% ipython --no-banner

In [1]: import numpy as np

In [2]: import numpy.linalg as la

In [3]: np.set_printoptions(precision=2, suppress=True, linewidth=160)

In [4]: def rd(a):
   ...:     return np.round(a, 2) + 0
   ...: 

In [5]: r0 = np.array([-7, -6, -9, 8, -1]) + 0.5

In [6]: m1 = np.eye(5) - 2 * np.outer(r0, r0) / (r0 @ r0)

In [7]: rd(m1)
Out[7]: 
array([[ 0.61, -0.33, -0.51,  0.51, -0.03],
       [-0.33,  0.72, -0.43,  0.43, -0.03],
       [-0.51, -0.43,  0.33,  0.67, -0.04],
       [ 0.51,  0.43,  0.67,  0.33,  0.04],
       [-0.03, -0.03, -0.04,  0.04,  1.  ]])

In [8]: # orthonormal columns

In [9]: print(rd(la.det(m1.T)))
-1.0

In [10]: rd(la.det(2 * m1)), rd(la.det(m1))
Out[10]: (np.float64(-32.0), np.float64(-1.0))

In [11]: left, sigma, Vh = la.svd(m1, full_matrices=False)

In [12]: left.shape, sigma.shape, Vh.shape
Out[12]: ((5, 5), (5,), (5, 5))

In [13]: rd(np.cumsum(sigma ** 2) / np.sum(sigma ** 2))
Out[13]: array([0.2, 0.4, 0.6, 0.8, 1. ])

In [14]: rd(left.T @ m1 @ Vh.T)
Out[14]: 
array([[1., 0., 0., 0., 0.],
       [0., 1., 0., 0., 0.],
       [0., 0., 1., 0., 0.],
       [0., 0., 0., 1., 0.],
       [0., 0., 0., 0., 1.]])

In [15]: np.allclose(left * sigma @ Vh, m1)
Out[15]: True

In [16]: rd(sigma)
Out[16]: array([1., 1., 1., 1., 1.])

In [17]: rd(sigma / sigma[0])
Out[17]: array([1., 1., 1., 1., 1.])

In [18]: rd(la.pinv(m1))
Out[18]: 
array([[ 0.61, -0.33, -0.51,  0.51, -0.03],
       [-0.33,  0.72, -0.43,  0.43, -0.03],
       [-0.51, -0.43,  0.33,  0.67, -0.04],
       [ 0.51,  0.43,  0.67,  0.33,  0.04],
       [-0.03, -0.03, -0.04,  0.04,  1.  ]])

In [19]: rd(m1[:, 3] @ m1[:, 0])
Out[19]: np.float64(0.0)

In [20]: ev, vecs = la.eig(m1)

In [21]: rd(m1 @ vecs[:, 0] - ev[0] * vecs[:, 0])
Out[21]: array([0., 0., 0., 0., 0.])

In [22]: rd(np.sort(la.eigvals(m1.T)))
Out[22]: array([-1.,  1.,  1.,  1.,  1.])

In [23]: rd(np.sort(la.eigvals(m1 @ m1)))
Out[23]: array([1., 1., 1., 1., 1.])

In [24]: M2 = m1 / la.norm(m1, axis=1, keepdims=True)

In [25]: G = M2 @ M2.T

In [26]: rd(G[2])
Out[26]: array([0., 0., 1., 0., 0.])

In [27]: (np.abs(G) > 0.9).astype(int)
Out[27]: 
array([[1, 0, 0, 0, 0],
       [0, 1, 0, 0, 0],
       [0, 0, 1, 0, 0],
       [0, 0, 0, 1, 0],
       [0, 0, 0, 0, 1]])

In [28]: print(rd(la.norm(M2, axis=1)))
[1. 1. 1. 1. 1.]

In [29]: np.argwhere(np.triu(np.abs(G) > 0.95, 1))
Out[29]: array([], shape=(0, 2), dtype=int64)

In [30]: rd(G)
Out[30]: 
array([[1., 0., 0., 0., 0.],
       [0., 1., 0., 0., 0.],
       [0., 0., 1., 0., 0.],
       [0., 0., 0., 1., 0.],
       [0., 0., 0., 0., 1.]])

In [31]: mat = np.load("dump.npy")

In [32]: print(rd(mat))
[[ 0.14 -0.25 -0.96 -0.05]
 [-0.25  0.93 -0.28 -0.01]
 [-0.96 -0.28 -0.07 -0.06]
 [-0.05 -0.01 -0.06  1.  ]]

In [33]: # columns are unit length and at right angles

In [34]: ev, vecs = la.eigh(mat)

In [35]: print(rd(vecs.T @ vecs))
[[1. 0. 0. 0.]
 [0. 1. 0. 0.]
 [0. 0. 1. 0.]
 [0. 0. 0. 1.]]

In [36]: print(rd(ev.sum()), np.trace(mat))
2.0 2.0

In [37]: print(np.unique(ev.round(6) + 0, return_counts=True)[1])
[1 3]

In [38]: (ev > 1e-8).sum(), (ev < -1e-8).sum()
Out[38]: (np.int64(3), np.int64(1))

In [39]: rd(vecs.T @ mat @ vecs)
Out[39]: 
array([[-1.,  0.,  0.,  0.],
       [ 0.,  1.,  0.,  0.],
       [ 0.,  0.,  1.,  0.],
       [ 0.,  0.,  0.,  1.]])

In [40]: print(rd(la.eigvalsh(mat @ mat)))
[1. 1. 1. 1.]

In [41]: hat = np.triu(np.array([[-2, 3, 2, 2], [-1, 1, 0, 1], [3, 2, 0, 2], [-2, 0, 0, 0]]), 1) + np.eye(4)

In [42]: M2 = hat @ mat @ la.inv(hat)

In [43]: la.matrix_rank(M2)
Out[43]: np.int64(4)

In [44]: np.trace(M2), np.trace(mat)
Out[44]: (np.float64(2.0), np.float64(2.0))

In [45]: rd(la.pinv(mat))
Out[45]: 
array([[ 0.14, -0.25, -0.96, -0.05],
       [-0.25,  0.93, -0.28, -0.01],
       [-0.96, -0.28, -0.07, -0.06],
       [-0.05, -0.01, -0.06,  1.  ]])

In [46]: rd(mat @ mat.T)
Out[46]: 
array([[1., 0., 0., 0.],
       [0., 1., 0., 0.],
       [0., 0., 1., 0.],
       [0., 0., 0., 1.]])

In [47]: rng = np.random.default_rng(92)

In [48]: idx = rng.permutation(4)

In [49]: idx
Out[49]: array([0, 2, 3, 1])

In [50]: M2 = mat[idx][:, idx]

In [51]: rd(M2)
Out[51]: 
array([[ 0.14, -0.96, -0.05, -0.25],
       [-0.96, -0.07, -0.06, -0.28],
       [-0.05, -0.06,  1.  , -0.01],
       [-0.25, -0.28, -0.01,  0.93]])

In [52]: rd(np.sort(np.abs(la.eigvals(M2))))
Out[52]: array([1., 1., 1., 1.])

In [53]: print(np.trace(M2))
2.0

In [54]: rd(la.det(M2)), rd(la.det(mat[idx]))
Out[54]: (np.float64(-1.0), np.float64(-1.0))

In [55]: rd(np.diag(M2))
Out[55]: array([ 0.14, -0.07,  1.  ,  0.93])

In [56]: arr = np.loadtxt("arr.csv", delimiter=",")

In [57]: print(rd(arr))
[[0.33 0.33 0.   0.33 0.   0.  ]
 [0.   0.5  0.   0.   0.   0.5 ]
 [0.   0.5  0.5  0.   0.   0.  ]
 [0.   0.25 0.   0.5  0.25 0.  ]
 [0.   0.   0.   0.33 0.33 0.33]
 [0.   0.   0.33 0.33 0.   0.33]]

In [58]: x = np.array([-5, 0, 5, 1, -5, 5])

In [59]: target = arr @ x

In [60]: beta, lr = np.zeros(6), 1 / la.norm(arr, 2) ** 2

In [61]: for i in range(30):
    ...:     beta -= lr * arr.T @ (arr @ beta - target)
    ...:     if i % 10 == 0: print(i, round(la.norm(arr @ beta - target), 2))
    ...: 
0 3.32
10 0.72
20 0.54

In [62]: print(rd(beta))
[-3.04 -0.36  5.63 -0.3  -2.92  5.17]

In [63]: rd(la.cond(arr))
Out[63]: np.float64(7.74)
